>>> import numpy as np
>>> import numpy.linalg as la
>>> np.set_printoptions(precision=2, suppress=True, linewidth=100, floatmode="fixed")
>>> B = np.array([[0]])
>>> W2 = np.array([[1, -3], [2, -2]])
>>> K = np.block([[B, np.zeros((1, 2))], [np.zeros((2, 1)), W2]])
>>> K
array([[ 0.00,  0.00,  0.00],
       [ 0.00,  1.00, -3.00],
       [ 0.00,  2.00, -2.00]])
>>> np.diff(K, axis=0)
array([[ 0.00,  1.00, -3.00],
       [ 0.00,  1.00,  1.00]])
>>> K.sum(axis=0)
array([ 0.00,  3.00, -5.00])
>>> K.shape
(3, 3)
>>> np.abs(K).max()
np.float64(3.0)
>>> la.matrix_rank(K)
np.int64(2)
>>> round(float(la.norm(K)), 2)
4.24
>>> K.sum(axis=1)
array([ 0.00, -2.00,  0.00])
>>> np.zeros(3, 3)
Traceback (most recent call last):
  File "<python-input-14>", line 1, in <module>
    np.zeros(3, 3)
    ~~~~~~~~^^^^^^
TypeError: Cannot interpret '3' as a data type
>>> E = np.load("dump.npy")
>>> E
array([[0, 0, 1],
       [1, 0, 0],
       [0, 2, 0]])
>>> la.svd(E, compute_uv=False)
array([2.00, 1.00, 1.00])
>>> np.abs(E).max()
np.int64(2)
>>> print(E.sum(axis=0))
[1 2 1]
>>> np.count_nonzero(E)
np.int64(3)
>>> round(float(la.norm(E)), 2)
2.45
>>> E[:, 3]
Traceback (most recent call last):
  File "<python-input-22>", line 1, in <module>
    E[:, 3]
    ~^^^^^^
IndexError: index 3 is out of bounds for axis 1 with size 3
>>> la.matrix_rank(E)
np.int64(3)
>>> print(E - E[0])
[[ 0  0  0]
 [ 1  0 -1]
 [ 0  2 -1]]
>>> E.mean(axis=0)
array([0.33, 0.67, 0.33])
>>> B = la.invert(E)
Traceback (most recent call last):
  File "<python-input-26>", line 1, in <module>
    B = la.invert(E)
        ^^^^^^^^^
AttributeError: module 'numpy.linalg' has no attribute 'invert'
>>> B = la.inv(E)
>>> E @ B
array([[1.00, 0.00, 0.00],
       [0.00, 1.00, 0.00],
       [0.00, 0.00, 1.00]])
>>> la.inv(B)
array([[0.00, 0.00, 1.00],
       [1.00, 0.00, 0.00],
       [0.00, 2.00, 0.00]])
>>> round(float(la.det(E) * la.det(B)), 2)
1.0
>>> round(float(la.slogdet(E)[0]), 2)
1.0
>>> P = np.triu(np.array([[2, -1, 1], [-1, 1, -1], [2, 1, 1]]), 1) + np.eye(3)
>>> B = P @ E @ la.inv(P)
>>> np.trace(B), np.trace(E)
(np.float64(0.0), np.int64(0))
>>> B = E / np.sqrt((E ** 2).mean(axis=1, keepdims=True))
>>> la.matrix_rank(E - E.mean(axis=1, keepdims=True))
np.int64(2)
>>> B[1]
array([1.73, 0.00, 0.00])
>>> la.matrix_rank(B) == la.matrix_rank(E)
np.True_
>>> E - E.mean(axis=1, keepdims=True)
array([[-0.33, -0.33,  0.67],
       [ 0.67, -0.33, -0.33],
       [-0.67,  1.33, -0.67]])
>>> la.norm(B, axis=1)
array([1.73, 1.73, 1.73])
